$ python3 -q
>>> import numpy as np
>>> from numpy import linalg as LA
>>> np.set_printoptions(precision=2, suppress=True, linewidth=140)
>>> def tidy(a):
...     return np.round(a, 2) + 0
... 
>>> W0 = np.array([[-8, 0, -1, -6],
...     [-12, 6, 3, 0],
...     [-4, 7, 4, 5],
...     [-7, -2, 10, 1],
...     [-9, 2, 14, -6],
...     [0, 7, 11, -3],
...     [-3, 16, 9, -8],
...     [-11, 12, 15, -3],
...     [-14, 4, 8, 3],
...     [-6, 10, 16, 1],
...     [2, 8, 23, 5]])
>>> Xs = W0 - W0.mean(axis=0)
>>> evecs = LA.svd(Xs)[2][:1]
>>> Y = Xs - Xs @ evecs.T @ evecs
>>> print(tidy(np.diag(evecs.T @ evecs)))
[0.17 0.15 0.66 0.02]
>>> print(tidy(Y.std(axis=0)))
[3.64 4.14 2.4  4.19]
>>> G = np.cov(W0, rowvar=False)
>>> print(np.argwhere(np.triu(np.abs(np.corrcoef(W0.T)) > 0.8, 1)))
[]
>>> print(tidy(LA.eigvalsh(G)[::-1]))
[59.61 26.76 17.59 14.73]
>>> print(tidy(np.polyfit(W0[:, 1], W0[:, 2], 1)))
[0.43 7.46]
>>> print(tidy(np.corrcoef(W0.T)))
[[ 1.    0.28  0.41  0.1 ]
 [ 0.28  1.    0.33 -0.13]
 [ 0.41  0.33  1.    0.23]
 [ 0.1  -0.13  0.23  1.  ]]
>>> Xs = (W0 - W0.mean(axis=0)) / W0.std(axis=0)
>>> print(tidy(Xs.std(axis=0)))
[1. 1. 1. 1.]
>>> beta = LA.lstsq(np.delete(Xs, 0, axis=1), Xs[:, 0])[0]
>>> print(tidy(beta))
[0.17 0.34 0.04]
>>> print(tidy(1 - np.var(Xs[:, 0] - np.delete(Xs, 0, axis=1) @ beta)))
0.2
>>> print(np.abs(beta).argmax())
1
>>> x0 = np.array([1, 3, 2, 0])
>>> y = W0 @ x0
>>> beta, lr = np.zeros(4), 1 / LA.norm(W0, 2) ** 2
>>> for i in range(50):
...     beta -= lr * W0.T @ (W0 @ beta - y)
...     if i % 10 == 0: print(i, round(LA.norm(W0 @ beta - y), 2))
... 
0 41.58
10 10.23
20 3.74
30 1.67
40 0.83
>>> print(tidy(LA.cond(W0)))
4.04
>>> print(tidy(beta))
[ 1.    2.98  2.01 -0.03]
>>> A = np.load("test6.npy")
>>> print(A)
[[-4.87 -3.89 10.65]
 [-2.87 -3.01 12.46]
 [-1.64 -3.02 12.36]
 [-1.91 -2.43 12.94]
 [-3.35 -2.9  10.83]
 [-3.04 -3.44 12.67]
 [-2.88 -2.71 11.81]
 [-2.66 -3.02 10.89]
 [-0.97 -2.13 11.59]
 [-2.99 -4.04 12.6 ]
 [-1.73 -2.65 10.57]
 [-3.03 -4.03 11.58]
 [-2.68 -3.23 12.24]
 [-2.44 -2.78 11.53]
 [-1.87 -3.36 13.06]
 [-2.69 -3.3  12.58]]
>>> print(tidy(A.mean(axis=0)))
[-2.6  -3.12 11.9 ]
>>> print(np.count_nonzero(A))
48
>>> print(tidy(LA.svd(A, compute_uv=False)))
[50.38  3.92  1.3 ]
>>> LA.rank(A)
Traceback (most recent call last):
  File "<python-input-32>", line 1, in <module>
    LA.rank(A)
    ^^^^^^^
AttributeError: module 'numpy.linalg' has no attribute 'rank'
>>> print(np.unravel_index(np.abs(A).argmax(), A.shape))
(np.int64(14), np.int64(2))
>>> print(A.shape)
(16, 3)
>>> lab = A[:, 0] > np.median(A[:, 0])
>>> f = A[lab].mean(axis=0) - A[~lab].mean(axis=0)
>>> print(tidy(f))
[1.23 0.59 0.  ]
>>> print(((A - A.mean(axis=0)) @ f > 0).astype(int))
[0 0 1 1 0 0 0 0 1 0 1 0 0 1 1 0]
>>> J = np.array([[0.5, 0.5, 0.0, 0.0, 0.0],
...     [0.0, 0.67, 0.0, 0.33, 0.0],
...     [0.0, 0.0, 0.5, 0.5, 0.0],
...     [0.0, 0.0, 0.5, 0.5, 0.0],
...     [0.0, 0.0, 0.5, 0.0, 0.5]])
>>> # rows sum to 1
>>> Y = np.c_[A[:, :1] @ np.array([[2]]), np.array([6, -9, 8, -6, -3, -3, 6, 8, -2, 6, 4, 2, -5, 2, 1, -2])]
>>> print(Y)
[[-9.74  6.  ]
 [-5.74 -9.  ]
 [-3.28  8.  ]
 [-3.82 -6.  ]
 [-6.7  -3.  ]
 [-6.08 -3.  ]
 [-5.76  6.  ]
 [-5.32  8.  ]
 [-1.94 -2.  ]
 [-5.98  6.  ]
 [-3.46  4.  ]
 [-6.06  2.  ]
 [-5.36 -5.  ]
 [-4.88  2.  ]
 [-3.74  1.  ]
 [-5.38 -2.  ]]
>>> print(tidy(LA.norm(Y - A @ LA.lstsq(A, Y)[0], axis=0)))
[ 0.   18.32]
>>> K = np.array([[1, -1, 2, 2, 0], [2, 1, 0, -2, -1], [5, 1, 2, -2, -2]])
>>> print(tidy(LA.norm(K, 2) / LA.norm(K)))
0.89
>>> th = np.radians(135)
>>> r_ = np.eye(5)
>>> r_[3, 3] = r_[1, 1] = np.cos(th)
>>> r_[3, 1], r_[1, 3] = -np.sin(th), np.sin(th)
>>> print(tidy(r_))
[[ 1.    0.    0.    0.    0.  ]
 [ 0.   -0.71  0.    0.71  0.  ]
 [ 0.    0.    1.    0.    0.  ]
 [ 0.   -0.71  0.   -0.71  0.  ]
 [ 0.    0.    0.    0.    1.  ]]
>>> Y = K @ r_.T
>>> print(tidy(LA.det(r_)), tidy(np.trace(r_)))
1.0 1.59
>>> print(np.allclose(K @ K.T, Y @ Y.T))
True
>>> print(tidy(LA.svd(K, compute_uv=False)), tidy(LA.svd(Y, compute_uv=False)))
[6.8  3.44 0.  ] [6.8  3.44 0.  ]
>>> rk = LA.matrix_rank(K)
>>> print(rk)
2
>>> N = LA.svd(K)[2][rk:].T
>>> print(tidy(N @ N.T))
[[ 0.32 -0.08 -0.35  0.15  0.25]
 [-0.08  0.85  0.15  0.31  0.08]
 [-0.35  0.15  0.56 -0.31  0.07]
 [ 0.15  0.31 -0.31  0.38 -0.15]
 [ 0.25  0.08  0.07 -0.15  0.89]]
>>> print([int(LA.matrix_rank(K[:, :j + 1])) for j in range(5)])
[1, 2, 2, 2, 2]
>>> print(np.allclose(K @ N, 0))
True
>>> print([int(LA.matrix_rank(np.delete(K, i, axis=0))) for i in range(3)])
[2, 2, 2]
>>> print(tidy(K @ N))
[[0. 0. 0.]
 [0. 0. 0.]
 [0. 0. 0.]]
>>> print([int(LA.matrix_rank(K[:i])) for i in range(1, len(K) + 1)])
[1, 2, 2]
>>> F = np.load("case8.npy")
>>> print(F)
[[ 2.83  0.23  0.96 -0.18]
 [-1.22  0.6  -0.1   2.67]
 [-0.62 -0.19 -1.3  -2.62]
 [-2.17 -1.54  0.81  1.13]
 [ 0.78 -2.63  0.61  1.06]
 [ 1.05 -0.76  2.66  0.5 ]
 [-0.64  1.98 -2.16  0.08]
 [-0.33 -2.94 -0.46  0.25]
 [-2.22 -1.47  0.86 -1.08]
 [ 2.61 -0.65 -1.13 -0.68]
 [ 2.39 -1.25 -1.3   0.18]
 [-1.16 -0.85 -2.16  1.51]]
>>> print(tidy(LA.matrix_power(J, 100)))
[[0.  0.  0.5 0.5 0. ]
 [0.  0.  0.5 0.5 0. ]
 [0.  0.  0.5 0.5 0. ]
 [0.  0.  0.5 0.5 0. ]
 [0.  0.  0.5 0.5 0. ]]
>>> print(tidy(LA.matrix_power(J, 2)))
[[0.25 0.58 0.   0.16 0.  ]
 [0.   0.45 0.16 0.39 0.  ]
 [0.   0.   0.5  0.5  0.  ]
 [0.   0.   0.5  0.5  0.  ]
 [0.   0.   0.5  0.25 0.25]]
>>> pr = np.eye(5)[0]
>>> for _ in range(6):
...     pr = pr @ J
...     print(pr.round(2))
... 
[0.5 0.5 0.  0.  0. ]
[0.25 0.58 0.   0.16 0.  ]
[0.12 0.52 0.08 0.28 0.  ]
[0.06 0.41 0.18 0.35 0.  ]
[0.03 0.31 0.26 0.4  0.  ]
[0.02 0.22 0.33 0.43 0.  ]
>>> U, sig = LA.svd(F)
Traceback (most recent call last):
  File "<python-input-70>", line 1, in <module>
    U, sig = LA.svd(F)
    ^^^^^^
ValueError: too many values to unpack (expected 2)
>>> U, sig, vt = LA.svd(F, full_matrices=False)
>>> print(tidy(sig / sig[0]))
[1.   0.93 0.76 0.71]
>>> print(U.shape, sig.shape, vt.shape)
(12, 4) (4,) (4, 4)
>>> print(tidy(U.T @ U))
[[1. 0. 0. 0.]
 [0. 1. 0. 0.]
 [0. 0. 1. 0.]
 [0. 0. 0. 1.]]
>>> lab = F[:, 0] > np.median(F[:, 0])
>>> f = F[lab].mean(axis=0) - F[~lab].mean(axis=0)
>>> print(np.argsort(-np.abs(f).round(6), kind="stable"))
[0 1 2 3]
>>> print(lab.astype(int))
[1 0 0 0 1 1 0 1 0 1 1 0]
>>> print(((F - F.mean(axis=0)) @ f > 0).astype(int))
[1 0 0 0 1 1 0 1 0 1 1 0]
>>> print((((F - F.mean(axis=0)) @ f > 0) == lab).mean())
1.0
>>> Xs = (F - F.mean(axis=0)) / F.std(axis=0)
>>> print(tidy(Xs.std(axis=0)))
[1. 1. 1. 1.]
>>> print(np.argwhere(np.abs(Xs) > 2))
[[2 3]
 [5 2]
 [6 1]]
>>> beta = LA.lstsq(np.delete(Xs, 1, axis=1), Xs[:, 1])[0]
>>> print(tidy(beta))
[ 0.05 -0.31  0.01]
>>> basis = F[[1, 9]].astype(float)
>>> for _ in range(5):
...     lab = LA.norm(F[:, None] - basis, axis=-1).argmin(axis=1)
...     basis = np.array([F[lab == j].mean(axis=0) for j in range(2)])
... 
>>> print(lab)
[1 0 1 0 1 1 0 1 0 1 1 0]
>>> print(tidy(basis))
[[-1.48 -0.26 -0.55  0.86]
 [ 1.24 -1.17  0.01 -0.21]]
>>> print(np.abs(basis[1] - basis[0]).argmax())
0
>>> data = np.load("sample7.npy")
>>> print(tidy(data))
[[0.5  0.   0.5  0.   0.  ]
 [0.   0.5  0.5  0.   0.  ]
 [0.33 0.   0.33 0.   0.33]
 [0.   0.   0.   1.   0.  ]
 [0.   0.   0.   0.5  0.5 ]]
>>> print(tidy(np.sort(np.abs(LA.eigvals(data)))[::-1]))
[1.   0.83 0.5  0.5  0.  ]
>>> pr = np.eye(5)[2]
>>> for _ in range(6):
...     pr = pr @ data
...     print(pr.round(2))
... 
[0.33 0.   0.33 0.   0.33]
[0.28 0.   0.28 0.17 0.28]
[0.23 0.   0.23 0.31 0.23]
[0.19 0.   0.19 0.42 0.19]
[0.16 0.   0.16 0.52 0.16]
[0.13 0.   0.13 0.6  0.13]
>>> proj = np.triu(np.array([[0, 2, 1, 0, 0],
...     [2, 2, 1, 2, 2],
...     [2, 2, 1, 0, 1],
...     [1, 2, 2, 1, 1],
...     [0, 1, 0, 0, 0]]), 1) + np.eye(5)
>>> Y = proj @ data @ LA.inv(proj)
>>> print(LA.matrix_rank(Y))
4
>>> print(tidy(LA.det(Y)))
0.0
>>> print(np.allclose(data, data.T))
False
>>> print(tidy(LA.det(data)))
0.0
>>> print(tidy(LA.matrix_power(data, 3)))
[[0.35 0.   0.35 0.08 0.22]
 [0.22 0.12 0.35 0.08 0.22]
 [0.23 0.   0.23 0.31 0.23]
 [0.   0.   0.   1.   0.  ]
 [0.   0.   0.   0.88 0.12]]
>>> print(tidy(np.abs(LA.eigvals(data)).max()))
1.0
>>> print(np.allclose(data @ data.T, data.T @ data))
False
>>> print(tidy((data + data.T) / 2))
[[0.5  0.   0.42 0.   0.  ]
 [0.   0.5  0.25 0.   0.  ]
 [0.42 0.25 0.33 0.   0.17]
 [0.   0.   0.   1.   0.25]
 [0.   0.   0.17 0.25 0.5 ]]
>>> print(tidy(np.sort(np.abs(LA.eigvals(data)))))
[0.   0.5  0.5  0.83 1.  ]
>>> U, sig, vt = LA.svd(data)
>>> evecs = vt[:(sig > 1e-8).sum()]
>>> rng = np.random.default_rng(355765)
>>> x0 = data[4] + 2 * data[3] + rng.integers(2) * np.eye(5)[2]
>>> print(x0)
[0.  0.  0.  2.5 0.5]
>>> print(LA.matrix_rank(np.vstack([data, x0])))
4
>>> print(np.allclose(evecs.T @ evecs @ x0, x0))
True
>>> print(tidy(LA.norm(x0 - evecs.T @ evecs @ x0)))
0.0
>>> G = data.T @ data
>>> print(tidy(np.trace(G)), tidy((data ** 2).sum()))
2.83 2.83
>>> print(tidy(LA.eigvalsh(G)[::-1]))
[1.32 0.96 0.33 0.22 0.  ]
>>> feats = np.loadtxt("x.csv", delimiter=",")
>>> print(tidy(feats))
[[0.5  0.   0.5  0.   0.  ]
 [0.   1.   0.   0.   0.  ]
 [0.33 0.33 0.33 0.   0.  ]
 [0.   0.2  0.2  0.4  0.2 ]
 [0.   0.25 0.25 0.25 0.25]]
>>> # row-stochastic, so 1 is an eigenvalue
>>> print(tidy(LA.eigvals(feats).sum().real))
2.48
>>> print(tidy(LA.det(feats[::-1])))
0.0
>>> print(tidy(LA.eigvals(feats)))
[0.83 0.56 0.   0.09 1.  ]
>>> print(tidy(np.poly(feats)))
[ 1.   -2.48  2.07 -0.63  0.04  0.  ]
>>> print(tidy(LA.det(feats.T)))
0.0
>>> print(tidy(np.einsum("ij,ji->", feats, feats)))
2.02
>>> print(tidy(np.einsum("ii->", feats)))
2.48
>>> print(tidy(np.sort(np.abs(LA.eigvals(feats)))[::-1]))
[1.   0.83 0.56 0.09 0.  ]
>>> print(feats @ np.ones(5))
[1. 1. 1. 1. 1.]
>>> print(tidy(LA.matrix_power(feats, 2)))
[[0.42 0.17 0.42 0.   0.  ]
 [0.   1.   0.   0.   0.  ]
 [0.28 0.44 0.28 0.   0.  ]
 [0.07 0.4  0.2  0.21 0.13]
 [0.08 0.45 0.2  0.16 0.11]]
>>> pr = np.eye(5)[0]
>>> for _ in range(3):
...     pr = pr @ feats
...     print(pr.round(2))
... 
[0.5 0.  0.5 0.  0. ]
[0.42 0.17 0.42 0.   0.  ]
[0.35 0.31 0.35 0.   0.  ]
>>> f = np.array([-1, 1])
>>> print(tidy(np.cross(feats[1, :3], feats[2, :3])))
[ 0.33  0.   -0.33]
>>> print(np.convolve(feats[1], f))
[ 0. -1.  1.  0.  0.  0.]
>>> mat = (rng.random((4, 4)) < 0.3) + np.eye(4)
>>> mat /= mat.sum(axis=1, keepdims=True)
>>> print(tidy(mat))
[[0.5  0.   0.   0.5 ]
 [0.   1.   0.   0.  ]
 [0.   0.5  0.5  0.  ]
 [0.   0.33 0.33 0.33]]
>>> x0 = np.array([1, 2, 1, -2])
>>> y = mat @ x0
>>> print(tidy(y))
[-0.5   2.    1.5   0.33]
>>> print(tidy(LA.solve(mat, y + mat[:, 2])))
[ 1.  2.  2. -2.]
>>> print(tidy(LA.solve(mat, mat[:, 1])))
[0. 1. 0. 0.]
>>> print(tidy(LA.solve(mat.T, mat[3])))
[0. 0. 0. 1.]
>>> print(tidy(LA.solve(mat, y)))
[ 1.  2.  1. -2.]
>>> print(tidy(LA.eigvals(mat)))
[0.5  0.33 0.5  1.  ]
>>> print(tidy(np.poly(mat)))
[ 1.   -2.33  1.92 -0.67  0.08]
>>> print(tidy(LA.eigvals(mat).sum().real))
2.33
>>> w, evecs = LA.eig(mat)
>>> print(tidy(np.sort(LA.eigvals(mat @ mat))))
[0.11 0.25 0.25 1.  ]
>>> print(tidy(np.prod(w)))
0.08
>>> print(tidy(np.sort(LA.eigvals(LA.inv(mat)))))
[1. 2. 2. 3.]
>>> print(mat @ evecs[:, 0] - w[0] * evecs[:, 0])
[0. 0. 0. 0.]
>>> print(tidy(w))
[0.5  0.33 0.5  1.  ]
>>> print(tidy(np.sort(LA.eigvals(mat.T))))
[0.33 0.5  0.5  1.  ]
>>> np.zeros(4, 4)
Traceback (most recent call last):
  File "<python-input-156>", line 1, in <module>
    np.zeros(4, 4)
    ~~~~~~~~^^^^^^
TypeError: Cannot interpret '4' as a data type
>>> print(np.count_nonzero(mat))
8
>>> print(LA.matrix_rank(mat))
4
>>> print(tidy(mat.sum(axis=0)))
[0.5  1.83 0.83 0.83]
>>> print(np.abs(mat).max())
1.0
